$ ipython --no-banner

In [1]: import numpy as np

In [2]: np.set_printoptions(precision=2, suppress=True, linewidth=140)

In [3]: mat = np.array([[0.5, 0.5], [0.5, 0.5]])

In [4]: mat
Out[4]: 
array([[0.5, 0.5],
       [0.5, 0.5]])

In [5]: w, evecs = np.linalg.eigh(mat)

In [6]: x = np.array([1, 1])

In [7]: x @ mat @ x
Out[7]: np.float64(2.0)

In [8]: x @ mat @ x / (x @ x), w[0], w[-1]
Out[8]: (np.float64(1.0), np.float64(0.0), np.float64(1.0))

In [9]: (np.sign(evecs[:, -1].round(6)) == np.sign(evecs[0, -1].round(6))).astype(int)
Out[9]: array([1, 1])

In [10]: np.linalg.eigvalsh(mat[1:, 1:])
Out[10]: array([0.5])

In [11]: np.linalg.matrix_power(mat, 2)
Out[11]: 
array([[0.5, 0.5],
       [0.5, 0.5]])

In [12]: np.linalg.matrix_power(mat, 100)
Out[12]: 
array([[0.5, 0.5],
       [0.5, 0.5]])

In [13]: mat @ np.ones(2)
Out[13]: array([1., 1.])

In [14]: np.round(np.sort(np.abs(np.linalg.eigvals(mat)))[::-1], 2) + 0
Out[14]: array([1., 0.])

In [15]: p = np.eye(2)[1]

In [16]: for _ in range(6):
    ...:     p = p @ mat
    ...:     print(p.round(2))
    ...: 
[0.5 0.5]
[0.5 0.5]
[0.5 0.5]
[0.5 0.5]
[0.5 0.5]
[0.5 0.5]

In [17]: F = np.load("data.npy")

In [18]: F
Out[18]: 
array([[ 0,  2,  0],
       [ 0,  0,  1],
       [ 0,  1,  1],
       [ 0,  2, -3]])

In [19]: round(np.linalg.norm(F, 2) / np.linalg.norm(F), 2)
Out[19]: np.float64(0.87)

In [20]: np.linalg.cond(F) > 100
Out[20]: np.True_

In [21]: x = np.array([4, 0, -5])

In [22]: h1 = np.maximum(F @ x, 0)

In [23]: np.maximum(F @ x, 0) - np.maximum(-F @ x, 0)
Out[23]: array([ 0, -5, -5, 15])

In [24]: F.T @ h1
Out[24]: array([  0,  30, -45])

In [25]: np.tanh(F @ x)
Out[25]: array([ 0., -1., -1.,  1.])

In [26]: t = np.radians(180)

In [27]: R = np.eye(3)

In [28]: R[2, 2] = R[1, 1] = np.cos(t)

In [29]: R[2, 1], R[1, 2] = -np.sin(t), np.sin(t)

In [30]: R.round(2) + 0
Out[30]: 
array([[ 1.,  0.,  0.],
       [ 0., -1.,  0.],
       [ 0.,  0., -1.]])

In [31]: other = F @ R.T

In [32]: np.abs(other - F).max(axis=0)
Out[32]: array([0., 4., 6.])

In [33]: other.round(2) + 0
Out[33]: 
array([[ 0., -2.,  0.],
       [ 0.,  0., -1.],
       [ 0., -1., -1.],
       [ 0., -2.,  3.]])

In [34]: np.round(np.linalg.det(R), 2), np.trace(R)
Out[34]: (np.float64(1.0), np.float64(-1.0))

In [35]: np.allclose(F @ F.T, other @ other.T)
Out[35]: True

In [36]: G = F.T @ F

In [37]: np.diag(G)
Out[37]: array([ 0,  9, 11])

In [38]: np.linalg.svd(F, compute_uv=False) ** 2
Out[38]: array([15.1,  4.9,  0. ])

In [39]: rng = np.random.default_rng(235)

In [40]: other = F + rng.integers(-2, 3, (4, 2)) @ rng.integers(-2, 3, (2, 3))

In [41]: other
Out[41]: 
array([[ 0,  4, -1],
       [ 2,  2, -5],
       [ 2, -3, -2],
       [ 2,  2, -8]])

In [42]: np.abs(other - F).sum(axis=1)
Out[42]: array([ 3, 10,  9,  7])

In [43]: np.round(np.linalg.svd(other - F, compute_uv=False), 2) + 0
Out[43]: array([9.07, 4.98, 0.  ])

In [44]: arr = np.eye(5, dtype=int)[rng.permutation(5)] * np.array([-5, 4, -1, 3, 0])

In [45]: arr
Out[45]: 
array([[ 0,  0,  0,  0,  0],
       [ 0,  4,  0,  0,  0],
       [-5,  0,  0,  0,  0],
       [ 0,  0, -1,  0,  0],
       [ 0,  0,  0,  3,  0]])

In [46]: round(float(np.trace(np.linalg.pinv(arr) @ arr)), 2)
Out[46]: 4.0

In [47]: np.allclose(arr[:-1].T @ np.linalg.lstsq(arr[:-1].T, arr[-1])[0], arr[-1])
Out[47]: False

In [48]: arr @ np.linalg.pinv(arr) @ arr
Out[48]: 
array([[ 0.,  0.,  0.,  0.,  0.],
       [ 0.,  4.,  0.,  0.,  0.],
       [-5.,  0.,  0.,  0.,  0.],
       [ 0.,  0., -1.,  0.,  0.],
       [ 0.,  0.,  0.,  3.,  0.]])

In [49]: np.linalg.lstsq(arr[:-1].T, arr[-1])[2]
Out[49]: np.int32(3)

In [50]: np.abs(np.diag(np.linalg.qr(arr)[1])) > 1e-9
Out[50]: array([ True,  True,  True,  True, False])

In [51]: np.prod(np.diag(arr)), round(np.linalg.det(arr), 2)
Out[51]: (np.int64(0), np.float64(0.0))

In [52]: (np.linalg.matrix_power((arr != 0) + (arr.T != 0) + np.eye(5), 5) > 0).astype(int)
Out[52]: 
array([[1, 0, 1, 1, 1],
       [0, 1, 0, 0, 0],
       [1, 0, 1, 1, 1],
       [1, 0, 1, 1, 1],
       [1, 0, 1, 1, 1]])

In [53]: arr @ arr
Out[53]: 
array([[ 0,  0,  0,  0,  0],
       [ 0, 16,  0,  0,  0],
       [ 0,  0,  0,  0,  0],
       [ 5,  0,  0,  0,  0],
       [ 0,  0, -3,  0,  0]])

In [54]: np.sort(np.linalg.eigvals(arr).real)
Out[54]: array([0., 0., 0., 0., 4.])

In [55]: round(np.linalg.det(arr), 2)
Out[55]: np.float64(0.0)

In [56]: (arr != 0).astype(int)
Out[56]: 
array([[0, 0, 0, 0, 0],
       [0, 1, 0, 0, 0],
       [1, 0, 0, 0, 0],
       [0, 0, 1, 0, 0],
       [0, 0, 0, 1, 0]])

In [57]: r = np.linalg.matrix_rank(arr)

In [58]: r
Out[58]: np.int64(4)

In [59]: null = np.linalg.svd(arr)[2][r:].T

In [60]: np.allclose(arr @ null, 0)
Out[60]: True

In [61]: [int(np.linalg.matrix_rank(np.delete(arr, i, axis=0))) for i in range(5)]
Out[61]: [4, 3, 3, 3, 3]

In [62]: arr @ null
Out[62]: 
array([[0.],
       [0.],
       [0.],
       [0.],
       [0.]])

In [63]: [int(np.linalg.matrix_rank(arr[:, :j + 1])) for j in range(5)]
Out[63]: [1, 2, 3, 4, 4]

In [64]: [int(np.linalg.matrix_rank(arr[:i])) for i in range(1, len(arr) + 1)]
Out[64]: [0, 1, 2, 3, 4]

In [65]: left, sv, Vt = np.linalg.svd(arr)

In [66]: np.argmax(sv[:-1] / (sv[1:] + 1e-6)) + 1
Out[66]: np.int64(4)

In [67]: other = left[:, :4] @ np.diag(sv[:4]) @ Vt[:4]

In [68]: np.abs(arr - other).max()
Out[68]: np.float64(0.0)

In [69]: np.linalg.matrix_rank(other)
Out[69]: np.int64(4)

In [70]: np.round(np.linalg.norm(arr - other) / np.linalg.norm(arr), 2)
Out[70]: np.float64(0.0)

In [71]: W0 = np.load("arr.npy")

In [72]: W0
Out[72]: 
array([[ -2.31, -62.5 ,  63.6 ,  16.86],
       [ -4.05, -37.95,  45.97,   9.41],
       [ -3.38,  -2.16,  13.07,   1.48],
       [ -3.32,  -1.94,  12.75,   1.45],
       [ -1.89,   1.22,   5.97,   1.11],
       [ -0.42,   0.76,   1.22,   0.51],
       [ -0.02,   0.04,   0.06,   0.03],
       [  0.03,  -0.07,  -0.09,  -0.05],
       [  0.39,  -1.21,  -1.27,  -0.99],
       [  0.57,  -2.41,  -2.21,  -2.3 ],
       [  0.36,  -4.65,  -3.74,  -6.41],
       [  0.05,  -5.3 ,  -4.26,  -8.53],
       [ -1.34,  -6.07,  -5.54, -15.28],
       [ -3.28,  -5.5 ,  -6.81, -22.91],
       [ -8.81,  -0.6 , -10.01, -41.75],
       [-11.05,   2.09, -11.32, -48.9 ]])

In [73]: other = np.array([[0, 2], [1, 0]])

In [74]: cent = np.kron(other, arr)

In [75]: cent.shape
Out[75]: (10, 10)

In [76]: cent
Out[76]: 
array([[  0,   0,   0,   0,   0,   0,   0,   0,   0,   0],
       [  0,   0,   0,   0,   0,   0,   8,   0,   0,   0],
       [  0,   0,   0,   0,   0, -10,   0,   0,   0,   0],
       [  0,   0,   0,   0,   0,   0,   0,  -2,   0,   0],
       [  0,   0,   0,   0,   0,   0,   0,   0,   6,   0],
       [  0,   0,   0,   0,   0,   0,   0,   0,   0,   0],
       [  0,   4,   0,   0,   0,   0,   0,   0,   0,   0],
       [ -5,   0,   0,   0,   0,   0,   0,   0,   0,   0],
       [  0,   0,  -1,   0,   0,   0,   0,   0,   0,   0],
       [  0,   0,   0,   3,   0,   0,   0,   0,   0,   0]])
